$ ipython --no-banner

In [1]: import numpy as np

In [2]: import numpy.linalg as la

In [3]: np.set_printoptions(precision=3, suppress=True, linewidth=140)

In [4]: rd = lambda a: np.round(a, 3) + 0

In [5]: J = np.load("case14.npy")

In [6]: J
Out[6]: 
array([[-0.322,  0.417, -0.348],
       [ 0.725, -0.661,  0.742],
       [-1.277,  1.407, -1.381],
       [ 0.785, -0.824,  0.757],
       [-0.171,  0.244, -0.21 ],
       [ 0.112, -0.099,  0.294],
       [ 0.349, -0.305,  0.323],
       [-3.093,  3.072, -3.008],
       [ 0.75 , -0.792,  0.863],
       [ 0.878, -0.869,  0.893],
       [ 0.938, -1.065,  1.071],
       [ 1.344, -1.398,  1.351],
       [ 0.162, -0.069,  0.118],
       [ 1.292, -1.247,  1.347],
       [-1.638,  1.653, -1.683],
       [ 0.314, -0.266,  0.25 ]])

In [7]: np.argsort(-la.norm(J, axis=0).round(6), kind="stable")[:3]
Out[7]: array([1, 2, 0])

In [8]: rd(np.abs(la.svd(J)[2][-1]))
Out[8]: array([0.584, 0.784, 0.209])

In [9]: [round(float(x), 3) for x in la.svd(J, compute_uv=False)[:3]]
Out[9]: [8.025, 0.218, 0.184]

In [10]: rd(la.norm(J, 2) / la.norm(J))
Out[10]: np.float64(0.999)

In [11]: data = np.tril(np.array([[9, 1, 2, 5, -7, -7, -9],
    ...:     [1, -2, -7, -3, -4, -5, 7],
    ...:     [0, -8, 4, -8, 3, -9, -3],
    ...:     [-8, -3, -6, 3, 1, 4, -5],
    ...:     [2, -8, -7, -4, 6, -4, 2],
    ...:     [2, 8, 8, 6, 0, 2, 8],
    ...:     [8, -3, -7, 3, 7, 1, -1]]), -1) + np.eye(7, dtype=int)

In [12]: data
Out[12]: 
array([[ 1,  0,  0,  0,  0,  0,  0],
       [ 1,  1,  0,  0,  0,  0,  0],
       [ 0, -8,  1,  0,  0,  0,  0],
       [-8, -3, -6,  1,  0,  0,  0],
       [ 2, -8, -7, -4,  1,  0,  0],
       [ 2,  8,  8,  6,  0,  1,  0],
       [ 8, -3, -7,  3,  7,  1,  1]])

In [13]: B = np.c_[J[:, :2] @ np.array([[3, 0], [3, -1]]), np.array([2, 0, 2, 1, 1, 1, 1, 0, 2, 0, 3, 3, 0, 0, 0, 1])]

In [14]: rd(B)
Out[14]: 
array([[ 0.285, -0.417,  2.   ],
       [ 0.192,  0.661,  0.   ],
       [ 0.39 , -1.407,  2.   ],
       [-0.117,  0.824,  1.   ],
       [ 0.219, -0.244,  1.   ],
       [ 0.039,  0.099,  1.   ],
       [ 0.132,  0.305,  1.   ],
       [-0.063, -3.072,  0.   ],
       [-0.126,  0.792,  2.   ],
       [ 0.027,  0.869,  0.   ],
       [-0.381,  1.065,  3.   ],
       [-0.162,  1.398,  3.   ],
       [ 0.279,  0.069,  0.   ],
       [ 0.135,  1.247,  0.   ],
       [ 0.045, -1.653,  0.   ],
       [ 0.144,  0.266,  1.   ]])

In [15]: la.matrix_rank(B)
Out[15]: np.int64(3)

In [16]: d = la.norm(B[:, None] - B[None], axis=-1)

In [17]: d[6].round(6).argsort(kind="stable")[:4]
Out[17]: array([ 6, 15,  5,  4])

In [18]: np.flatnonzero(d[6] < d.mean() / 2)
Out[18]: array([ 3,  4,  5,  6, 15])

In [19]: la.matrix_rank(d ** 2)
Out[19]: np.int64(5)

In [20]: d.shape
Out[20]: (16, 16)

In [21]: E = np.load("test14.npy")

In [22]: E
Out[22]: 
array([[0, 0, 0, 1, 0],
       [0, 0, 1, 0, 0],
       [0, 1, 0, 0, 1],
       [1, 0, 0, 0, 0],
       [0, 0, 1, 0, 0]])

In [23]: ev, evecs = la.eigh(E)

In [24]: x = np.array([9, 3, 4, 8, 4])

In [25]: rd(evecs * np.maximum(ev, 0) @ evecs.T)
Out[25]: 
array([[0.5  , 0.   , 0.   , 0.5  , 0.   ],
       [0.   , 0.354, 0.5  , 0.   , 0.354],
       [0.   , 0.5  , 0.707, 0.   , 0.5  ],
       [0.5  , 0.   , 0.   , 0.5  , 0.   ],
       [0.   , 0.354, 0.5  , 0.   , 0.354]])

In [26]: (np.sign(evecs[:, -1].round(6)) == np.sign(evecs[0, -1].round(6))).astype(int)
Out[26]: array([1, 0, 0, 1, 0])

In [27]: rd(x @ E @ x / (x @ x)), rd(ev[0]), rd(ev[-1])
Out[27]: (np.float64(1.075), np.float64(-1.414), np.float64(1.414))

In [28]: U, sv, vt = la.svd(E)

In [29]: evecs = vt[:(sv > 1e-8).sum()]

In [30]: rng = np.random.default_rng(7968)

In [31]: x = E[3] + -1 * E[1] + rng.integers(2) * np.eye(5)[2]

In [32]: x
Out[32]: array([ 1.,  0., -1.,  0.,  0.])

In [33]: rd(evecs.T @ evecs)
Out[33]: 
array([[1. , 0. , 0. , 0. , 0. ],
       [0. , 0.5, 0. , 0. , 0.5],
       [0. , 0. , 1. , 0. , 0. ],
       [0. , 0. , 0. , 1. , 0. ],
       [0. , 0.5, 0. , 0. , 0.5]])

In [34]: np.allclose(evecs.T @ evecs @ x, x)
Out[34]: True
